In [1]: import numpy as np

In [2]: import numpy.linalg as la

In [3]: np.set_printoptions(precision=2, suppress=True, linewidth=100)

In [4]: J, _ = la.qr(np.array([[2.2, 0.4, 0.0, 1.3, -0.2, 0.2, -0.9],
   ...:     [0.4, 0.7, 3.0, 0.6, 0.1, -0.3, -1.4],
   ...:     [1.4, 1.8, 1.0, -2.3, -0.8, -1.7, -0.6],
   ...:     [-0.1, 0.9, 0.8, 0.0, -0.4, -0.5, -0.7],
   ...:     [-0.1, 0.9, 0.1, -0.4, 0.7, 0.3, -1.0],
   ...:     [0.4, 1.5, -0.6, 0.8, 0.9, -0.5, 0.4],
   ...:     [1.1, 0.0, 0.3, -1.7, -0.5, 1.6, 0.6]]))

In [5]: print(J)
[[-0.76  0.28 -0.13 -0.48  0.1   0.02 -0.29]
 [-0.14 -0.21  0.88 -0.28 -0.25 -0.07  0.15]
 [-0.48 -0.46  0.02  0.54  0.24 -0.45 -0.03]
 [ 0.03 -0.4   0.14 -0.08  0.64  0.63 -0.13]
 [ 0.03 -0.4  -0.09  0.05 -0.55  0.19 -0.7 ]
 [-0.14 -0.54 -0.43 -0.37 -0.25  0.08  0.54]
 [-0.38  0.23  0.06  0.51 -0.32  0.6   0.29]]

In [6]: x = np.array([1, 2, 2, 2, 0, 0, 0])

In [7]: np.sort(np.abs(np.degrees(np.angle(la.eigvals(J)))))
Out[7]: array([  0.  ,  56.06,  56.06, 132.09, 132.09, 172.06, 172.06])

In [8]: [p for p in range(1, 25) if np.allclose(la.matrix_power(J, p), np.eye(7))]
Out[8]: []

In [9]: round(la.det(J), 2)
Out[9]: np.float64(1.0)

In [10]: np.abs(la.eigvals(J))
Out[10]: array([1., 1., 1., 1., 1., 1., 1.])

In [11]: la.pinv(J)
Out[11]: 
array([[-0.76, -0.14, -0.48,  0.03,  0.03, -0.14, -0.38],
       [ 0.28, -0.21, -0.46, -0.4 , -0.4 , -0.54,  0.23],
       [-0.13,  0.88,  0.02,  0.14, -0.09, -0.43,  0.06],
       [-0.48, -0.28,  0.54, -0.08,  0.05, -0.37,  0.51],
       [ 0.1 , -0.25,  0.24,  0.64, -0.55, -0.25, -0.32],
       [ 0.02, -0.07, -0.45,  0.63,  0.19,  0.08,  0.6 ],
       [-0.29,  0.15, -0.03, -0.13, -0.7 ,  0.54,  0.29]])

In [12]: (J + J.T) / 2
Out[12]: 
array([[-0.76,  0.07, -0.31, -0.22,  0.07, -0.06, -0.34],
       [ 0.07, -0.21,  0.21, -0.34, -0.32, -0.31,  0.19],
       [-0.31,  0.21,  0.02,  0.34,  0.07, -0.44,  0.02],
       [-0.22, -0.34,  0.34, -0.08,  0.35,  0.13,  0.19],
       [ 0.07, -0.32,  0.07,  0.35, -0.55, -0.03, -0.51],
       [-0.06, -0.31, -0.44,  0.13, -0.03,  0.08,  0.57],
       [-0.34,  0.19,  0.02,  0.19, -0.51,  0.57,  0.29]])

In [13]: np.sort(np.abs(la.eigvals(J)))
Out[13]: array([1., 1., 1., 1., 1., 1., 1.])

In [14]: np.round(la.matrix_power(J, 4), 2) + 0
Out[14]: 
array([[ 0.46, -0.56,  0.51,  0.16, -0.4 ,  0.  , -0.16],
       [-0.33, -0.72, -0.34, -0.44,  0.1 ,  0.05, -0.21],
       [ 0.48,  0.12, -0.58, -0.22, -0.41, -0.44, -0.07],
       [-0.32,  0.29,  0.32, -0.59, -0.58,  0.15, -0.04],
       [ 0.11, -0.08,  0.37, -0.43,  0.36, -0.57,  0.44],
       [-0.41, -0.24, -0.14,  0.36, -0.43, -0.19,  0.64],
       [ 0.41, -0.07, -0.16, -0.26,  0.04,  0.64,  0.56]])

In [15]: assert J == J.T
---------------------------------------------------------------------------
ValueError                                Traceback (most recent call last)
Cell In[15], line 1
----> 1 assert J == J.T

ValueError: The truth value of an array with more than one element is ambiguous. Use a.any() or a.all()

In [16]: Y = J / np.sqrt((J ** 2).mean(axis=1, keepdims=True))

In [17]: Y[1]
Out[17]: array([-0.37, -0.56,  2.32, -0.75, -0.66, -0.18,  0.39])

In [18]: la.matrix_rank(J - J.mean(axis=1, keepdims=True))
Out[18]: np.int64(6)

In [19]: feats = np.load("out4.npy")

In [20]: feats
Out[20]: 
array([[ 0.,  0.,  0.,  0.,  0.,  0.,  2.,  2.],
       [ 0.,  0.,  0.,  0.,  0.,  0.,  1.,  2.],
       [ 0.,  0.,  0.,  0.,  0.,  0.,  1.,  0.],
       [ 0.,  0.,  0.,  0.,  0.,  0., -2., -1.],
       [ 0.,  0.,  0.,  0.,  0.,  0.,  0., -2.],
       [ 0.,  0.,  0.,  0.,  0.,  0.,  2.,  0.],
       [ 2.,  1.,  1., -2.,  0.,  2.,  0.,  0.],
       [ 2.,  2.,  0., -1., -2.,  0.,  0.,  0.]])

In [21]: evals, vecs = la.eigvalsh(feats)
---------------------------------------------------------------------------
ValueError                                Traceback (most recent call last)
Cell In[21], line 1
----> 1 evals, vecs = la.eigvalsh(feats)

ValueError: too many values to unpack (expected 2)

In [22]: evals, vecs = la.eigh(feats)

In [23]: np.round(vecs @ np.diag(evals) @ vecs.T, 2) + 0
Out[23]: 
array([[ 0.,  0.,  0.,  0.,  0.,  0.,  2.,  2.],
       [ 0.,  0.,  0.,  0.,  0.,  0.,  1.,  2.],
       [ 0.,  0.,  0.,  0.,  0.,  0.,  1.,  0.],
       [ 0.,  0.,  0.,  0.,  0.,  0., -2., -1.],
       [ 0.,  0.,  0.,  0.,  0.,  0.,  0., -2.],
       [ 0.,  0.,  0.,  0.,  0.,  0.,  2.,  0.],
       [ 2.,  1.,  1., -2.,  0.,  2.,  0.,  0.],
       [ 2.,  2.,  0., -1., -2.,  0.,  0.,  0.]])

In [24]: (evals > 1e-8).sum(), (evals < -1e-8).sum()
Out[24]: (np.int64(2), np.int64(2))

In [25]: evals.sum(), np.trace(feats)
Out[25]: (np.float64(0.0), np.float64(0.0))

In [26]: np.abs(vecs[:, -1]).round(6).argmax()
Out[26]: np.int64(6)

In [27]: print(la.eigvalsh(feats + 2 * np.eye(8)))
[-2.64 -0.34  2.    2.    2.    2.    4.34  6.64]

In [28]: np.round(vecs.T @ vecs, 2) + 0
Out[28]: 
array([[1., 0., 0., 0., 0., 0., 0., 0.],
       [0., 1., 0., 0., 0., 0., 0., 0.],
       [0., 0., 1., 0., 0., 0., 0., 0.],
       [0., 0., 0., 1., 0., 0., 0., 0.],
       [0., 0., 0., 0., 1., 0., 0., 0.],
       [0., 0., 0., 0., 0., 1., 0., 0.],
       [0., 0., 0., 0., 0., 0., 1., 0.],
       [0., 0., 0., 0., 0., 0., 0., 1.]])

In [29]: np.unique(evals.round(6) + 0, return_counts=True)[1]
Out[29]: array([1, 1, 4, 1, 1])

In [30]: np.round(la.eigvalsh(feats @ feats), 2) + 0
Out[30]: array([ 0.  ,  0.  ,  0.  ,  0.  ,  5.48,  5.48, 21.52, 21.52])

In [31]: np.round(la.svd(feats, compute_uv=False), 2) + 0
Out[31]: array([4.64, 4.64, 2.34, 2.34, 0.  , 0.  , 0.  , 0.  ])

In [32]: np.round(vecs.T @ feats @ vecs, 2) + 0
Out[32]: 
array([[-4.64,  0.  ,  0.  ,  0.  ,  0.  ,  0.  ,  0.  ,  0.  ],
       [ 0.  , -2.34,  0.  ,  0.  ,  0.  ,  0.  ,  0.  ,  0.  ],
       [ 0.  ,  0.  ,  0.  ,  0.  ,  0.  ,  0.  ,  0.  ,  0.  ],
       [ 0.  ,  0.  ,  0.  ,  0.  ,  0.  ,  0.  ,  0.  ,  0.  ],
       [ 0.  ,  0.  ,  0.  ,  0.  ,  0.  ,  0.  ,  0.  ,  0.  ],
       [ 0.  ,  0.  ,  0.  ,  0.  ,  0.  ,  0.  ,  0.  ,  0.  ],
       [ 0.  ,  0.  ,  0.  ,  0.  ,  0.  ,  0.  ,  2.34,  0.  ],
       [ 0.  ,  0.  ,  0.  ,  0.  ,  0.  ,  0.  ,  0.  ,  4.64]])

In [33]: Y = np.array([[-1, -1, 1, -3, 1],
    ...:     [-3, 0, 2, 0, -1],
    ...:     [2, 1, -1, -3, -1],
    ...:     [2, -1, -2, 0, 1],
    ...:     [-2, 3, -3, -2, -3],
    ...:     [1, 3, 0, 2, 2],
    ...:     [2, -3, -1, 1, 3],
    ...:     [1, 2, -3, -3, 1],
    ...:     [-2, 0, -3, -3, -3],
    ...:     [-3, -1, -1, -3, -1],
    ...:     [2, 2, -2, 0, 1],
    ...:     [2, 1, 2, 1, 3],
    ...:     [2, -3, 3, 1, 0]])

In [34]: E = Y.T @ Y

In [35]: E
Out[35]: 
array([[ 53,  -3,   3,  21,  34],
       [ -3,  49, -22,  -8,  -7],
       [  3, -22,  56,  31,  15],
       [ 21,  -8,  31,  56,  25],
       [ 34,  -7,  15,  25,  47]])

In [36]: evals, vecs = la.eigh(E)

In [37]: np.round(vecs.T @ E @ vecs, 2) + 0
Out[37]: 
array([[ 13.36,   0.  ,   0.  ,   0.  ,   0.  ],
       [  0.  ,  18.63,   0.  ,   0.  ,   0.  ],
       [  0.  ,   0.  ,  39.24,   0.  ,   0.  ],
       [  0.  ,   0.  ,   0.  ,  66.04,   0.  ],
       [  0.  ,   0.  ,   0.  ,   0.  , 123.74]])

In [38]: print(np.round(vecs.T @ vecs, 2) + 0)
[[1. 0. 0. 0. 0.]
 [0. 1. 0. 0. 0.]
 [0. 0. 1. 0. 0.]
 [0. 0. 0. 1. 0.]
 [0. 0. 0. 0. 1.]]

In [39]: L = la.cholesky(E)

In [40]: E / np.sqrt(np.outer(np.diag(E), np.diag(E)))
Out[40]: 
array([[ 1.  , -0.06,  0.06,  0.39,  0.68],
       [-0.06,  1.  , -0.42, -0.15, -0.15],
       [ 0.06, -0.42,  1.  ,  0.55,  0.29],
       [ 0.39, -0.15,  0.55,  1.  ,  0.49],
       [ 0.68, -0.15,  0.29,  0.49,  1.  ]])

In [41]: rng = np.random.default_rng(48)

In [42]: z = rng.permutation(5)

In [43]: Y = E[:, z] * rng.choice([-1, 1], 5)

In [44]: Y
Out[44]: 
array([[  3,  34, -21,  53,  -3],
       [-22,  -7,   8,  -3,  49],
       [ 56,  15, -31,   3, -22],
       [ 31,  25, -56,  21,  -8],
       [ 15,  47, -25,  34,  -7]])

In [45]: U, _, Vt = la.svd(E.T @ Y)

In [46]: z
Out[46]: array([2, 4, 3, 0, 1])

In [47]: data = np.load("block6.npy")

In [48]: data
Out[48]: 
array([[-1.17, -0.39,  0.58,  1.29, -0.82],
       [ 2.  , -3.8 , -1.62, -5.17, -1.31],
       [-1.81,  2.01, -1.64,  3.28,  2.02],
       [ 0.19, -1.71, -0.89, -2.1 , -1.72],
       [-1.96,  0.11, -3.54, -4.46, -2.49],
       [-7.05,  0.7 , -4.52,  1.17, -0.89],
       [-1.03,  1.56, -0.03,  1.2 , -0.02],
       [ 1.9 , -2.55,  0.8 , -0.24,  0.33],
       [ 6.23, -6.04, 13.63, -4.42,  0.59],
       [-4.31,  1.28, -3.6 ,  3.53, -1.97],
       [-0.69,  1.32,  0.93,  0.23,  0.72],
       [ 3.11, -3.73,  1.03, -1.66, -1.16],
       [ 0.02, -1.49,  2.31, -3.33,  0.01]])

In [49]: W = np.array([[-5, 3, 2], [4, 1, 4], [2, -3, -3], [5, -2, 5], [0, -4, 2]])

In [50]: c = np.array([1, -2, 2])

In [51]: H = np.maximum(data @ W + c, 0)

In [52]: (H > 0).mean(axis=0)
Out[52]: array([0.46, 0.31, 0.46])

In [53]: cent = np.array([[-1, 4, 5], [-3, 3, -5], [-2, 0, -5]])

In [54]: W @ cent
Out[54]: 
array([[ -8, -11, -50],
       [-15,  19,  -5],
       [ 13,  -1,  40],
       [ -9,  14,  10],
       [  8, -12,  10]])

In [55]: Y = data / la.norm(data, axis=1, keepdims=True)

In [56]: gram = Y @ Y.T

In [57]: la.norm(Y, axis=1)
Out[57]: array([1., 1., 1., 1., 1., 1., 1., 1., 1., 1., 1., 1., 1.])

In [58]: (gram - 2 * np.eye(13)).round(6).argmax(axis=1)
Out[58]: array([ 9,  3,  6,  1,  3,  9,  2, 11, 12,  5,  6,  7,  8])

In [59]: print(gram[2])
[ 0.29 -0.8   1.   -0.76 -0.31  0.56  0.81 -0.61 -0.71  0.68  0.48 -0.85 -0.82]

In [60]: Y = J + rng.integers(-2, 3, (7, 1)) @ rng.integers(-2, 3, (1, 7))

In [61]: Y
Out[61]: 
array([[ 0.24,  1.28,  1.87, -1.48,  2.1 , -1.98, -1.29],
       [ 1.86,  1.79,  4.88, -2.28,  3.75, -4.07, -1.85],
       [ 1.52,  1.54,  4.02, -1.46,  4.24, -4.45, -2.03],
       [ 1.03,  0.6 ,  2.14, -1.08,  2.64, -1.37, -1.13],
       [ 0.03, -0.4 , -0.09,  0.05, -0.55,  0.19, -0.7 ],
       [-2.14, -2.54, -4.43,  1.63, -4.25,  4.08,  2.54],
       [-0.38,  0.23,  0.06,  0.51, -0.32,  0.6 ,  0.29]])

In [62]: Y - J
Out[62]: 
array([[ 1.,  1.,  2., -1.,  2., -2., -1.],
       [ 2.,  2.,  4., -2.,  4., -4., -2.],
       [ 2.,  2.,  4., -2.,  4., -4., -2.],
       [ 1.,  1.,  2., -1.,  2., -2., -1.],
       [ 0.,  0.,  0.,  0.,  0.,  0.,  0.],
       [-2., -2., -4.,  2., -4.,  4.,  2.],
       [ 0.,  0.,  0.,  0.,  0.,  0.,  0.]])

In [63]: np.abs(Y - J).sum(axis=1)
Out[63]: array([10., 20., 20., 10.,  0., 20.,  0.])

In [64]: np.round(la.svd(Y - J, compute_uv=False), 2) + 0
Out[64]: array([14.97,  0.  ,  0.  ,  0.  ,  0.  ,  0.  ,  0.  ])

In [65]: mat = np.load("mat.npy")

In [66]: mat
Out[66]: 
array([[ -2,  -2,  -2,  -2,  -2,  -2,  -2,  -2,  -2,  -2,  -2,  -2],
       [ -2,  -4,  -4,  -4,  -4,  -4,  -4,  -4,  -4,  -4,  -4,  -4],
       [ -2,  -4,  -6,  -6,  -6,  -6,  -6,  -6,  -6,  -6,  -6,  -6],
       [ -2,  -4,  -6,  -8,  -8,  -8,  -8,  -8,  -8,  -8,  -8,  -8],
       [ -2,  -4,  -6,  -8, -10, -10, -10, -10, -10, -10, -10, -10],
       [ -2,  -4,  -6,  -8, -10, -12, -12, -12, -12, -12, -12, -12],
       [ -2,  -4,  -6,  -8, -10, -12, -14, -14, -14, -14, -14, -14],
       [ -2,  -4,  -6,  -8, -10, -12, -14, -16, -16, -16, -16, -16],
       [ -2,  -4,  -6,  -8, -10, -12, -14, -16, -18, -18, -18, -18],
       [ -2,  -4,  -6,  -8, -10, -12, -14, -16, -18, -20, -20, -20],
       [ -2,  -4,  -6,  -8, -10, -12, -14, -16, -18, -20, -22, -22],
       [ -2,  -4,  -6,  -8, -10, -12, -14, -16, -18, -20, -22, -24]])

In [67]: # symmetric, so the eigenvalues are real

In [68]: def softmax(z):
    ...:     e = np.exp(z - z.max(axis=-1, keepdims=True))
    ...:     return e / e.sum(axis=-1, keepdims=True)
    ...: 

In [69]: print(np.round(softmax(10 * mat[6]), 2) + 0)
[1. 0. 0. 0. 0. 0. 0. 0. 0. 0. 0. 0.]

In [70]: print(np.round(softmax(mat[6] + -3), 2) + 0)
[0.86 0.12 0.02 0.   0.   0.   0.   0.   0.   0.   0.   0.  ]

In [71]: softmax(mat).sum(axis=1)
Out[71]: array([1., 1., 1., 1., 1., 1., 1., 1., 1., 1., 1., 1.])

In [72]: S = mat @ mat.T / np.sqrt(12)

In [73]: np.round(softmax(S), 2) + 0
Out[73]: 
array([[0.  , 0.  , 0.  , 0.  , 0.  , 0.  , 0.  , 0.  , 0.  , 0.02, 0.23, 0.74],
       [0.  , 0.  , 0.  , 0.  , 0.  , 0.  , 0.  , 0.  , 0.  , 0.  , 0.09, 0.91],
       [0.  , 0.  , 0.  , 0.  , 0.  , 0.  , 0.  , 0.  , 0.  , 0.  , 0.03, 0.97],
       [0.  , 0.  , 0.  , 0.  , 0.  , 0.  , 0.  , 0.  , 0.  , 0.  , 0.01, 0.99],
       [0.  , 0.  , 0.  , 0.  , 0.  , 0.  , 0.  , 0.  , 0.  , 0.  , 0.  , 1.  ],
       [0.  , 0.  , 0.  , 0.  , 0.  , 0.  , 0.  , 0.  , 0.  , 0.  , 0.  , 1.  ],
       [0.  , 0.  , 0.  , 0.  , 0.  , 0.  , 0.  , 0.  , 0.  , 0.  , 0.  , 1.  ],
       [0.  , 0.  , 0.  , 0.  , 0.  , 0.  , 0.  , 0.  , 0.  , 0.  , 0.  , 1.  ],
       [0.  , 0.  , 0.  , 0.  , 0.  , 0.  , 0.  , 0.  , 0.  , 0.  , 0.  , 1.  ],
       [0.  , 0.  , 0.  , 0.  , 0.  , 0.  , 0.  , 0.  , 0.  , 0.  , 0.  , 1.  ],
       [0.  , 0.  , 0.  , 0.  , 0.  , 0.  , 0.  , 0.  , 0.  , 0.  , 0.  , 1.  ],
       [0.  , 0.  , 0.  , 0.  , 0.  , 0.  , 0.  , 0.  , 0.  , 0.  , 0.  , 1.  ]])

In [74]: np.round(softmax(S + np.triu(np.full(S.shape, -np.inf), 1)), 2) + 0
Out[74]: 
array([[1., 0., 0., 0., 0., 0., 0., 0., 0., 0., 0., 0.],
       [0., 1., 0., 0., 0., 0., 0., 0., 0., 0., 0., 0.],
       [0., 0., 1., 0., 0., 0., 0., 0., 0., 0., 0., 0.],
       [0., 0., 0., 1., 0., 0., 0., 0., 0., 0., 0., 0.],
       [0., 0., 0., 0., 1., 0., 0., 0., 0., 0., 0., 0.],
       [0., 0., 0., 0., 0., 1., 0., 0., 0., 0., 0., 0.],
       [0., 0., 0., 0., 0., 0., 1., 0., 0., 0., 0., 0.],
       [0., 0., 0., 0., 0., 0., 0., 1., 0., 0., 0., 0.],
       [0., 0., 0., 0., 0., 0., 0., 0., 1., 0., 0., 0.],
       [0., 0., 0., 0., 0., 0., 0., 0., 0., 1., 0., 0.],
       [0., 0., 0., 0., 0., 0., 0., 0., 0., 0., 1., 0.],
       [0., 0., 0., 0., 0., 0., 0., 0., 0., 0., 0., 1.]])

In [75]: softmax(S)[6] @ mat
Out[75]: array([ -2.,  -4.,  -6.,  -8., -10., -12., -14., -16., -18., -20., -22., -24.])
